$ python3 -q
>>> import numpy as np
>>> from numpy import linalg as LA
>>> np.set_printoptions(precision=2, suppress=True, linewidth=200, legacy="1.25")
>>> E = np.load("out12.npy")
>>> E
array([[4, 4, 0, 5, 0, 1, 5, 0, 5, 3],
       [0, 0, 1, 2, 0, 3, 3, 3, 4, 2],
       [0, 0, 1, 0, 1, 1, 4, 5, 4, 3],
       [0, 0, 0, 4, 0, 3, 3, 3, 5, 1],
       [0, 0, 0, 0, 0, 3, 5, 4, 0, 0],
       [0, 0, 0, 0, 0, 4, 1, 0, 1, 3],
       [0, 0, 0, 0, 0, 0, 5, 5, 0, 4],
       [0, 0, 0, 0, 0, 0, 0, 3, 1, 0],
       [0, 0, 0, 0, 0, 0, 0, 0, 4, 4],
       [0, 0, 0, 0, 0, 0, 0, 0, 0, 1]])
>>> LA.cond(E) > 100
True
>>> round(float(LA.norm(E, 2) / LA.norm(E)), 2)
0.82
>>> [round(float(x), 2) for x in LA.svd(E, compute_uv=False)[:3]]
[18.11, 8.69, 5.81]
>>> vec = np.array([9, -8, -2, 6, -7, 5, -6, -3, 4, 4])
>>> E @ vec
array([ 41,  22, -15,  36, -27,  30, -29,  -5,  32,   4])
>>> E * vec
array([[ 36, -32,   0,  30,   0,   5, -30,   0,  20,  12],
       [  0,   0,  -2,  12,   0,  15, -18,  -9,  16,   8],
       [  0,   0,  -2,   0,  -7,   5, -24, -15,  16,  12],
       [  0,   0,   0,  24,   0,  15, -18,  -9,  20,   4],
       [  0,   0,   0,   0,   0,  15, -30, -12,   0,   0],
       [  0,   0,   0,   0,   0,  20,  -6,   0,   4,  12],
       [  0,   0,   0,   0,   0,   0, -30, -15,   0,  16],
       [  0,   0,   0,   0,   0,   0,   0,  -9,   4,   0],
       [  0,   0,   0,   0,   0,   0,   0,   0,  16,  16],
       [  0,   0,   0,   0,   0,   0,   0,   0,   0,   4]])
>>> E @ np.ones(10)
array([27., 18., 19., 19., 12.,  9., 14.,  4.,  8.,  1.])
>>> (E @ vec).argmax()
0
>>> (E * vec).sum(axis=1)
array([ 41,  22, -15,  36, -27,  30, -29,  -5,  32,   4])
>>> E @ np.eye(10)[9]
array([3., 2., 3., 1., 0., 3., 4., 0., 4., 1.])
>>> LA.norm(E @ vec) <= LA.norm(E, 2) * LA.norm(vec) + 1e-9
True
>>> A2 = E / np.sqrt((E ** 2).mean(axis=1, keepdims=True))
>>> A2[9]
array([0.  , 0.  , 0.  , 0.  , 0.  , 0.  , 0.  , 0.  , 0.  , 3.16])
>>> LA.norm(A2, axis=1)
array([3.16, 3.16, 3.16, 3.16, 3.16, 3.16, 3.16, 3.16, 3.16, 3.16])
>>> LA.matrix_rank(E - E.mean(axis=1, keepdims=True))
8
>>> W0 = np.diag(np.array([2, 2, 3, 1, 1])) + 3 * np.eye(5, k=1) + 3 * np.eye(5, k=-1)
>>> W0
array([[2., 3., 0., 0., 0.],
       [3., 2., 3., 0., 0.],
       [0., 3., 3., 3., 0.],
       [0., 0., 3., 1., 3.],
       [0., 0., 0., 3., 1.]])
>>> # symmetric, so the eigenvalues are real
>>> vals, V = LA.eigh(W0)
>>> vec = np.array([0, 0, 3, 2, 1])
>>> (np.sign(V[:, -1].round(6)) == np.sign(V[0, -1].round(6))).astype(int)
array([1, 1, 1, 1, 1])
>>> np.round(vec @ W0 @ vec / (vec @ vec), 2), np.round(vals[0], 2), round(float(vals[-1]), 2)
(5.71, -3.36, 7.32)
>>> feats = np.loadtxt("dump.csv", delimiter=",")
>>> feats
array([[ 0.74,  0.16,  0.26,  0.36, -0.26,  0.26,  0.16,  0.26,  0.05],
       [ 0.16,  0.91, -0.16, -0.22,  0.16, -0.16, -0.09, -0.16, -0.03],
       [ 0.26, -0.16,  0.74, -0.36,  0.26, -0.26, -0.16, -0.26, -0.05],
       [ 0.36, -0.22, -0.36,  0.49,  0.36, -0.36, -0.22, -0.36, -0.07],
       [-0.26,  0.16,  0.26,  0.36,  0.74,  0.26,  0.16,  0.26,  0.05],
       [ 0.26, -0.16, -0.26, -0.36,  0.26,  0.74, -0.16, -0.26, -0.05],
       [ 0.16, -0.09, -0.16, -0.22,  0.16, -0.16,  0.91, -0.16, -0.03],
       [ 0.26, -0.16, -0.26, -0.36,  0.26, -0.26, -0.16,  0.74, -0.05],
       [ 0.05, -0.03, -0.05, -0.07,  0.05, -0.05, -0.03, -0.05,  0.99]])
>>> # keeps lengths
>>> A2 = LA.inv(feats)
>>> A2
array([[ 0.74,  0.16,  0.26,  0.36, -0.26,  0.26,  0.16,  0.26,  0.05],
       [ 0.16,  0.91, -0.16, -0.22,  0.16, -0.16, -0.09, -0.16, -0.03],
       [ 0.26, -0.16,  0.74, -0.36,  0.26, -0.26, -0.16, -0.26, -0.05],
       [ 0.36, -0.22, -0.36,  0.49,  0.36, -0.36, -0.22, -0.36, -0.07],
       [-0.26,  0.16,  0.26,  0.36,  0.74,  0.26,  0.16,  0.26,  0.05],
       [ 0.26, -0.16, -0.26, -0.36,  0.26,  0.74, -0.16, -0.26, -0.05],
       [ 0.16, -0.09, -0.16, -0.22,  0.16, -0.16,  0.91, -0.16, -0.03],
       [ 0.26, -0.16, -0.26, -0.36,  0.26, -0.26, -0.16,  0.74, -0.05],
       [ 0.05, -0.03, -0.05, -0.07,  0.05, -0.05, -0.03, -0.05,  0.99]])
>>> np.allclose(A2, feats.T)
True
>>> (np.abs(A2) > 1e-9).astype(int)
array([[1, 1, 1, 1, 1, 1, 1, 1, 1],
       [1, 1, 1, 1, 1, 1, 1, 1, 1],
       [1, 1, 1, 1, 1, 1, 1, 1, 1],
       [1, 1, 1, 1, 1, 1, 1, 1, 1],
       [1, 1, 1, 1, 1, 1, 1, 1, 1],
       [1, 1, 1, 1, 1, 1, 1, 1, 1],
       [1, 1, 1, 1, 1, 1, 1, 1, 1],
       [1, 1, 1, 1, 1, 1, 1, 1, 1],
       [1, 1, 1, 1, 1, 1, 1, 1, 1]])
>>> vals, V = LA.eigh(feats)
>>> vec = np.array([1, -3, -1, -3, 1, -2, 0, 2, 2])
>>> LA.eigvalsh(feats[1:, 1:])
array([-0.74,  1.  ,  1.  ,  1.  ,  1.  ,  1.  ,  1.  ,  1.  ])
>>> round(vec @ feats @ vec / (vec @ vec), 2), round(float(vals[0]), 2), np.round(vals[-1], 2)
(0.42, -1.0, 1.0)
>>> round(float(np.abs(feats).sum(axis=1).max()), 2), round(np.abs(vals).max(), 2)
(2.81, 1.0)
>>> vec = np.array([-2, 1, 0, -1, 0, 0, 1, 1, 2])
>>> rhs = feats @ vec
>>> beta, lr = np.zeros(9), 1 / LA.norm(feats, 2) ** 2
>>> for i in range(15):
...     beta -= lr * feats.T @ (feats @ beta - rhs)
...     if i % 5 == 0: print(i, round(LA.norm(feats @ beta - rhs), 2))
... 
0 0.0
5 0.0
10 0.0
>>> np.round(LA.cond(feats), 2)
1.0
>>> cov = feats.T @ feats
>>> np.diag(cov)
array([1., 1., 1., 1., 1., 1., 1., 1., 1.])
>>> cov.round(2) + 0
array([[1., 0., 0., 0., 0., 0., 0., 0., 0.],
       [0., 1., 0., 0., 0., 0., 0., 0., 0.],
       [0., 0., 1., 0., 0., 0., 0., 0., 0.],
       [0., 0., 0., 1., 0., 0., 0., 0., 0.],
       [0., 0., 0., 0., 1., 0., 0., 0., 0.],
       [0., 0., 0., 0., 0., 1., 0., 0., 0.],
       [0., 0., 0., 0., 0., 0., 1., 0., 0.],
       [0., 0., 0., 0., 0., 0., 0., 1., 0.],
       [0., 0., 0., 0., 0., 0., 0., 0., 1.]])
>>> m1 = np.loadtxt("sample10.csv", delimiter=",")
>>> m1
array([[117.,  40.,   1., -19.],
       [ 40.,  52.,  20.,  12.],
       [  1.,  20.,  17.,  -3.],
       [-19.,  12.,  -3.,  34.]])
>>> Uu, s, Vh = LA.svd(m1, full_matrices=False)
>>> Uu.shape, s.shape, Vh.shape
((4, 4), (4,), (4, 4))
>>> np.allclose(Uu * s @ Vh, m1)
True
>>> (s > 1e-8).sum()
3
>>> np.abs(Vh[0])
array([0.9 , 0.42, 0.08, 0.12])
>>> s.round(2) + 0
array([138.23,  55.34,  26.43,   0.  ])
>>> np.round(s / s[0], 2) + 0
array([1.  , 0.4 , 0.19, 0.  ])
>>> np.cumsum(s ** 2) / np.sum(s ** 2)
array([0.84, 0.97, 1.  , 1.  ])
>>> Uu, s, Vh = LA.svd(m1)
>>> V = Vh[:(s > 1e-8).sum()]
>>> rng = np.random.default_rng(82191)
>>> vec = m1[3] + 2 * m1[2] + rng.integers(2) * np.eye(4)[0]
>>> vec
array([-16.,  52.,  31.,  28.])
>>> V.T @ V
array([[ 0.94,  0.13, -0.17, -0.1 ],
       [ 0.13,  0.7 ,  0.38,  0.21],
       [-0.17,  0.38,  0.51, -0.27],
       [-0.1 ,  0.21, -0.27,  0.85]])
>>> np.allclose(V.T @ V @ vec, vec)
False
>>> LA.matrix_rank(np.vstack([m1, vec]))
4
>>> Uu, s, Vh = LA.svd(m1)
>>> s.round(2) + 0
array([138.23,  55.34,  26.43,   0.  ])
>>> np.argmax(s[:-1] / (s[1:] + 1e-6)) + 1
3
>>> A2 = Uu[:, :3] @ np.diag(s[:3]) @ Vh[:3]
>>> A2
array([[117.,  40.,   1., -19.],
       [ 40.,  52.,  20.,  12.],
       [  1.,  20.,  17.,  -3.],
       [-19.,  12.,  -3.,  34.]])
>>> np.round(LA.norm(m1 - A2, 2), 2), np.round(s[3], 2)
(0.0, 0.0)
>>> round(LA.norm(m1 - A2) / LA.norm(m1), 2)
0.0
>>> round(float(np.abs(m1 - A2).max()), 2)
0.0
>>> LA.matrix_rank(m1, rtol=0.05)
3
>>> cov = A2.T @ A2
>>> np.round(LA.svd(A2, compute_uv=False) ** 2, 2) + 0
array([19106.54,  3062.91,   698.54,     0.  ])
>>> LA.matrix_rank(cov)
3
>>> round(np.trace(cov), 2), round(float((A2 ** 2).sum()), 2)
(22868.0, 22868.0)
>>> np.diag(cov)
array([15651.,  4848.,   699.,  1670.])
>>> (A2 @ A2.T).shape
(4, 4)
>>> cov
array([[15651.,  6552.,   991., -2392.],
       [ 6552.,  4848.,  1384.,   212.],
       [  991.,  1384.,   699.,    68.],
       [-2392.,   212.,    68.,  1670.]])
